$ python3 -q
>>> import numpy as np
>>> np.set_printoptions(precision=2, suppress=True, linewidth=140, sign=" ")
>>> rng = np.random.default_rng(3071)
>>> lab = rng.integers(0, 3, 3)
>>> A = (lab[:, None] == lab) * 5 + np.eye(3)
>>> print(A)
[[ 6.  0.  0.]
 [ 0.  6.  5.]
 [ 0.  5.  6.]]
>>> low = np.linalg.cholesky(A)
>>> np.linalg.eigvalsh(A).min() > 0
np.True_
>>> round(float(np.prod(np.diag(low)) ** 2), 2), round(np.linalg.det(A), 2)
(66.0, np.float64(66.0))
>>> low @ low.T
array([[ 6.,  0.,  0.],
       [ 0.,  6.,  5.],
       [ 0.,  5.,  6.]])
>>> A / np.sqrt(np.outer(np.diag(A), np.diag(A)))
array([[ 1.  ,  0.  ,  0.  ],
       [ 0.  ,  1.  ,  0.83],
       [ 0.  ,  0.83,  1.  ]])
>>> low
array([[ 2.45,  0.  ,  0.  ],
       [ 0.  ,  2.45,  0.  ],
       [ 0.  ,  2.04,  1.35]])
>>> w, vecs = np.linalg.eigvalsh(A)
Traceback (most recent call last):
  File "<python-input-12>", line 1, in <module>
    w, vecs = np.linalg.eigvalsh(A)
    ^^^^^^^
ValueError: too many values to unpack (expected 2)
>>> w, vecs = np.linalg.eigh(A)
>>> np.unique(w.round(6) + 0, return_counts=True)[1]
array([ 1,  1,  1])
>>> (w > 1e-8).sum(), (w < -1e-8).sum()
(np.int64(3), np.int64(0))
>>> np.linalg.eigvalsh(A @ A)
array([   1.,   36.,  121.])
>>> np.linalg.svd(A, compute_uv=False)
array([ 11.,   6.,   1.])
>>> w.sum(), np.trace(A)
(np.float64(18.0), np.float64(18.0))
>>> np.abs(vecs[:, -1])
array([ 0.  ,  0.71,  0.71])
>>> np.linalg.eigvalsh(A + 4 * np.eye(3))
array([  5.,  10.,  15.])
>>> np.abs(vecs[:, -1]).round(6).argmax()
np.int64(1)
